>>> import numpy as np
>>> np.set_printoptions(precision=3, suppress=True, linewidth=140, legacy="1.25")
>>> feats = np.array([[3, 0, 0, 0, 0, 0],
...     [0, 0, 0, 0, 0, 0],
...     [0, 0, 0, 0, -1, 0],
...     [0, 0, 1, 0, 0, 0],
...     [0, 0, 0, 0, 0, -3],
...     [0, 3, 0, 0, 0, 0]])
>>> # 2 blocks once reordered
>>> def softmax(z):
...     e = np.exp(z - z.max(axis=-1, keepdims=True))
...     return e / e.sum(axis=-1, keepdims=True)
... 
>>> softmax(feats).sum(axis=1)
array([1., 1., 1., 1., 1., 1.])
>>> softmax(feats[0])
array([0.801, 0.04 , 0.04 , 0.04 , 0.04 , 0.04 ])
>>> S = feats @ feats.T / np.sqrt(6)
>>> softmax(S).round(6).argmax(axis=1)
array([0, 0, 2, 3, 4, 5])
>>> softmax(S)
array([[0.887, 0.023, 0.023, 0.023, 0.023, 0.023],
       [0.167, 0.167, 0.167, 0.167, 0.167, 0.167],
       [0.154, 0.154, 0.231, 0.154, 0.154, 0.154],
       [0.154, 0.154, 0.154, 0.231, 0.154, 0.154],
       [0.023, 0.023, 0.023, 0.023, 0.887, 0.023],
       [0.023, 0.023, 0.023, 0.023, 0.023, 0.887]])
>>> vec = np.array([-1, 2, 1, 0, 0, 1])
>>> h1 = np.maximum(feats @ vec, 0)
>>> np.flatnonzero(h1 > 1e-9)
array([3, 5])
>>> feats.T @ h1
array([ 0, 18,  1,  0,  0,  0])
>>> np.maximum(feats @ (3 * vec), 0)
array([ 0,  0,  0,  3,  0, 18])
>>> print(feats * (h1 > 1e-9)[:, None])
[[0 0 0 0 0 0]
 [0 0 0 0 0 0]
 [0 0 0 0 0 0]
 [0 0 1 0 0 0]
 [0 0 0 0 0 0]
 [0 3 0 0 0 0]]
>>> print([round(float(x), 3) for x in np.linalg.svd(feats, compute_uv=False)[:3]])
[3.0, 3.0, 3.0]
>>> W0 = np.load("test15.npy")
>>> W0
array([[ -4.673,   0.522,  -0.007,  -0.46 ,  -0.055],
       [ -3.506,  -0.104,   0.29 ,   3.759,  -0.058],
       [-14.764,  -0.133,   0.012,  -4.875,   0.018],
       [ 26.53 ,   1.564,   0.088,   3.798,  -0.022],
       [ -3.267,  -0.564,  -0.012,   3.437,  -0.028],
       [ -3.524,   0.544,  -0.204,  -5.43 ,   0.037],
       [-38.449,  -1.082,  -0.026,  -3.924,  -0.051],
       [ -9.568,  -0.726,   0.319,  -0.077,   0.012],
       [ 17.639,   0.401,   0.059,   0.58 ,   0.003],
       [ 29.934,   0.25 ,  -0.077,   2.636,   0.051],
       [ 16.955,   0.46 ,  -0.15 ,  -5.172,  -0.033],
       [-27.3  ,  -0.814,  -0.068,  -1.726,   0.099],
       [  2.632,  -0.049,  -0.194,  -1.284,   0.012],
       [  6.295,  -0.315,   0.155,  -2.157,   0.015],
       [-22.232,  -0.252,  -0.145,   3.826,  -0.028],
       [-34.442,  -0.402,  -0.104,   3.736,  -0.036],
       [ -2.693,   0.94 ,  -0.104,  -7.019,   0.015],
       [-10.1  ,   0.512,   0.119,   5.804,   0.016]])
>>> Xs = W0 - W0.mean(axis=0)
>>> V = np.linalg.svd(Xs)[2][:2]
>>> other = Xs - Xs @ V.T @ V
>>> print(np.round(np.linalg.norm(other) / np.linalg.norm(Xs), 3))
0.026
>>> np.round(np.cov(Xs @ V.T, rowvar=False), 3) + 0
array([[371.827,   0.   ],
       [  0.   ,  15.408]])
>>> np.linalg.norm(other, axis=1).round(6).argmax()
3
>>> (Xs @ V.T).std(axis=0)
array([18.74 ,  3.815])
>>> D = np.linalg.norm(W0[:, None] - W0[None], axis=-1)
>>> np.flatnonzero(D[14] < D.mean() / 2)
array([11, 14])
>>> D[14].round(6).argsort(kind="stable")[:4]
array([14, 11,  2, 15])
>>> np.unravel_index(D.round(6).argmax(), D.shape)
(6, 9)
>>> np.linalg.matrix_rank(D ** 2)
7
>>> u = np.array([3, 3, 0])
>>> np.convolve(W0[12], u)
array([ 7.896,  7.749, -0.729, -4.434, -3.816,  0.036,  0.   ])
>>> M = np.minimum.outer(np.arange(1, 4), np.arange(1, 4)) * 4
>>> M
array([[ 4,  4,  4],
       [ 4,  8,  8],
       [ 4,  8, 12]])
>>> # equal to its transpose
>>> O, R = np.linalg.qr(M)
>>> print(O.shape, R.shape)
(3, 3) (3, 3)
>>> O.round(3) + 0
array([[-0.577,  0.816,  0.   ],
       [-0.577, -0.408, -0.707],
       [-0.577, -0.408,  0.707]])
>>> U, sig, Vh = np.linalg.svd(feats)
>>> np.argmax(sig[:-1] / (sig[1:] + 1e-6)) + 1
5
>>> other = U[:, :5] @ np.diag(sig[:5]) @ Vh[:5]
>>> print(other)
[[ 3.  0.  0.  0.  0.  0.]
 [ 0.  0.  0.  0.  0.  0.]
 [ 0.  0.  0.  0. -1.  0.]
 [ 0.  0.  1.  0.  0.  0.]
 [ 0.  0.  0.  0.  0. -3.]
 [ 0.  3.  0.  0.  0.  0.]]
>>> round(np.linalg.norm(feats - other, 2), 3), sig[5]
(0.0, 0.0)
>>> np.linalg.matrix_rank(feats, rtol=0.05)
5
>>> np.round(np.linalg.norm(feats - other) / np.linalg.norm(feats), 3)
0.0
>>> r = np.linalg.matrix_rank(other)
>>> print(r)
5
>>> N = np.linalg.svd(other)[2][r:].T
>>> print(np.allclose(other @ N, 0))
True
>>> other @ N
array([[0.],
       [0.],
       [0.],
       [0.],
       [0.],
       [0.]])
>>> vec = np.array([2, -6, 0])
>>> target = M @ vec
>>> print(target)
[-16 -40 -40]
>>> np.linalg.solve(M, M[:, 0])
array([1., 0., 0.])
>>> u = np.array([-2, 0, -2, 2]) + 0.5
>>> m1 = np.outer(u, u) / (u @ u)
>>> m1
array([[ 0.205, -0.068,  0.205, -0.341],
       [-0.068,  0.023, -0.068,  0.114],
       [ 0.205, -0.068,  0.205, -0.341],
       [-0.341,  0.114, -0.341,  0.568]])
>>> np.linalg.norm(m1, axis=0)
array([0.452, 0.151, 0.452, 0.754])
>>> np.round(np.linalg.norm(m1[2] - m1[0]), 3)
0.0
>>> np.round(m1[2] @ m1[0], 3)
0.205
>>> np.round(np.linalg.norm(m1, 2), 3)
1.0
>>> ev, V = np.linalg.eigh(m1)
>>> print(round(float(ev.sum()), 3), np.trace(m1))
1.0 1.0
>>> np.round(np.linalg.svd(m1, compute_uv=False), 3) + 0
array([1., 0., 0., 0.])
>>> np.abs(V[:, -1]).round(6).argmax()
3
>>> ev.round(3) + 0
array([0., 0., 0., 1.])
>>> print(np.unique(ev.round(6) + 0, return_counts=True)[1])
[3 1]
>>> np.round(np.linalg.eigvalsh(m1 @ m1), 3) + 0
array([0., 0., 0., 1.])
>>> print(np.round(np.linalg.eigvalsh(m1 + -1 * np.eye(4)), 3) + 0)
[-1. -1. -1.  0.]
>>> np.round(V.T @ V, 3) + 0
array([[1., 0., 0., 0.],
       [0., 1., 0., 0.],
       [0., 0., 1., 0.],
       [0., 0., 0., 1.]])
>>> T = np.stack([m1, -1 * m1, m1[::-1]])
>>> np.linalg.norm(T, axis=(1, 2))
array([1., 1., 1.])
>>> print(T.shape)
(3, 4, 4)
>>> A = np.load("dump.npy")
>>> A
array([[ 1.954,  6.028,  8.063,  8.064],
       [ 1.881,  6.064,  8.015,  7.969],
       [ 2.001,  5.916,  7.958,  8.051],
       [ 1.995,  5.966,  7.924,  7.956],
       [ 1.978,  6.007,  7.982,  7.965],
       [ 2.054,  6.033,  7.964,  7.913],
       [ 1.91 ,  5.946,  8.066,  8.016],
       [ 2.023,  6.012,  7.979,  7.977],
       [ 8.034, -8.991,  0.042, -1.927],
       [ 8.062, -9.012, -0.018, -2.064],
       [ 7.975, -9.018, -0.01 , -1.991],
       [ 7.973, -9.035,  0.016, -2.029],
       [ 8.058, -9.06 ,  0.024, -1.999],
       [ 8.066, -9.096, -0.074, -1.971],
       [ 8.034, -9.022,  0.057, -1.92 ],
       [ 7.993, -8.995,  0.03 , -2.031],
       [-8.999, -0.956,  3.997,  4.974],
       [-8.983, -0.948,  3.942,  5.012],
       [-9.   , -0.999,  3.971,  4.93 ],
       [-8.93 , -0.855,  4.002,  5.03 ],
       [-9.083, -1.018,  3.985,  5.023],
       [-8.868, -1.046,  3.926,  5.002],
       [-8.981, -0.963,  4.103,  5.055],
       [-9.107, -1.042,  4.03 ,  5.028]])
>>> D = np.linalg.norm(A[:, None] - A[None], axis=-1)
>>> (D + 1e9 * np.eye(24)).round(6).argmin(axis=1)
array([ 6,  4,  3,  4,  7,  7,  0,  4, 14, 12, 11, 15,  9, 12,  8, 11, 18, 16, 16, 17, 23, 17, 16, 20])
>>> print(np.unravel_index(D.round(6).argmax(), D.shape))
(0, 13)
>>> np.flatnonzero(D[9] < D.mean() / 2)
array([ 8,  9, 10, 11, 12, 13, 14, 15])
>>> D.mean(axis=1).argmax()
13
>>> U, sig, Vh = np.linalg.svd(A)
>>> print(np.argmax(sig[:-1] / (sig[1:] + 1e-6)) + 1)
3
>>> other = U[:, :3] @ np.diag(sig[:3]) @ Vh[:3]
>>> round(float(np.linalg.norm(A - other, 2)), 3), np.round(sig[3], 3)
(0.18, 0.18)
>>> C = A[[9, 18]].astype(float)
>>> for _ in range(6):
...     labels = np.linalg.norm(A[:, None] - C, axis=-1).argmin(axis=1)
...     C = np.array([A[labels == j].mean(axis=0) for j in range(2)])
... 
>>> labels
array([1, 1, 1, 1, 1, 1, 1, 1, 0, 0, 0, 0, 0, 0, 0, 0, 1, 1, 1, 1, 1, 1, 1, 1])
>>> C[1] - C[0]
array([-11.534,  11.538,   5.986,   8.489])
>>> np.abs(C[1] - C[0]).argmax()
1
>>> Xs = (A - A.mean(axis=0)) / A.std(axis=0)
>>> Xs.std(axis=0)
array([1., 1., 1., 1.])
>>> np.argwhere(np.abs(Xs) > 2)
array([], shape=(0, 2), dtype=int64)
>>> beta = np.linalg.lstsq(np.delete(Xs, 3, axis=1), Xs[:, 3])[0]
>>> beta
array([-0.222,  0.45 ,  0.447])
>>> hat = A @ np.linalg.solve(A.T @ A, A.T)
>>> np.allclose(hat @ hat, hat)
True
>>> K = np.array([[2, 0], [0, -2]])
>>> # 2 groups of indices that never mix
>>> theta = np.radians(36)
>>> R = np.eye(2)
>>> R[0, 0] = R[1, 1] = np.cos(theta)
>>> R[0, 1], R[1, 0] = -np.sin(theta), np.sin(theta)
>>> R
array([[ 0.809, -0.588],
       [ 0.588,  0.809]])
>>> other = K @ R.T
>>> print(np.allclose(K @ K.T, other @ other.T))
True
>>> print(np.round(np.linalg.det(R), 3), round(np.trace(R), 3))
1.0 1.618
>>> np.allclose(np.linalg.norm(K, axis=1), np.linalg.norm(other, axis=1))
True
>>> print(other)
[[ 1.618  1.176]
 [ 1.176 -1.618]]
>>> O, _ = np.linalg.qr(np.array([[-1.9, -2.4], [0.3, 1.4]]))
>>> V, _ = np.linalg.qr(np.array([[-0.2, -0.6, -0.1, -0.2],
...     [0.5, -0.2, 1.2, 0.2],
...     [-0.4, 0.5, 0.9, -0.6],
...     [0.2, -0.9, 0.5, 0.7]]))
>>> sig = 10 * 0.7 ** np.arange(2)
>>> mat = O[:, :2] * sig @ V[:2]
>>> mat
array([[ 3.602,  6.915,  0.059,  6.162],
       [ 4.493, -0.007, -3.896, -3.856]])
>>> softmax(mat).sum(axis=1)
array([1., 1.])
>>> softmax(mat[0] + 2)
array([0.024, 0.663, 0.001, 0.312])
>>> S = mat @ mat.T / np.sqrt(4)
>>> print(np.round(softmax(S + np.triu(np.full(S.shape, -np.inf), 1)), 3) + 0)
[[1. 0.]
 [0. 1.]]
>>> softmax(S).round(6).argmax(axis=1)
array([0, 1])
>>> softmax(S)[0] @ mat
array([3.602, 6.915, 0.059, 6.162])
>>> np.round(softmax(S), 3) + 0
array([[1., 0.],
       [0., 1.]])
>>> U, sig, Vh = np.linalg.svd(mat, full_matrices=False)
>>> sig / sig[0]
array([1. , 0.7])
>>> np.abs(U[:, 0]).round(6).argmax()
0
>>> print(round(np.sqrt((sig ** 2).sum()), 3), np.round(np.linalg.norm(mat), 3))
12.207 12.207
>>> np.round(U.T @ U, 3) + 0
array([[1., 0.],
       [0., 1.]])
>>> sig
array([10.,  7.])
>>> mat.mean(axis=0)
array([ 4.048,  3.454, -1.918,  1.153])
>>> np.linalg.matrix_rank(mat)
2
>>> np.count_nonzero(mat)
8
>>> arr = np.loadtxt("sample0.csv", delimiter=",")
>>> arr
array([[-3., -2., -1.],
       [ 0.,  1.,  2.],
       [ 3.,  4.,  5.],
       [ 6.,  7.,  8.]])
>>> T = np.stack([arr, 3 * arr, arr[::-1]])
>>> print((T @ arr.T).shape)
(3, 4, 4)
>>> T.sum(axis=0)
array([[-6., -1.,  4.],
       [ 3.,  8., 13.],
       [12., 17., 22.],
       [21., 26., 31.]])
>>> np.linalg.matrix_rank(T)
array([2, 2, 2])
>>> np.linalg.norm(T, axis=(1, 2))
array([14.765, 44.294, 14.765])
>>> np.linalg.matrix_rank(T.reshape(3, -1))
2
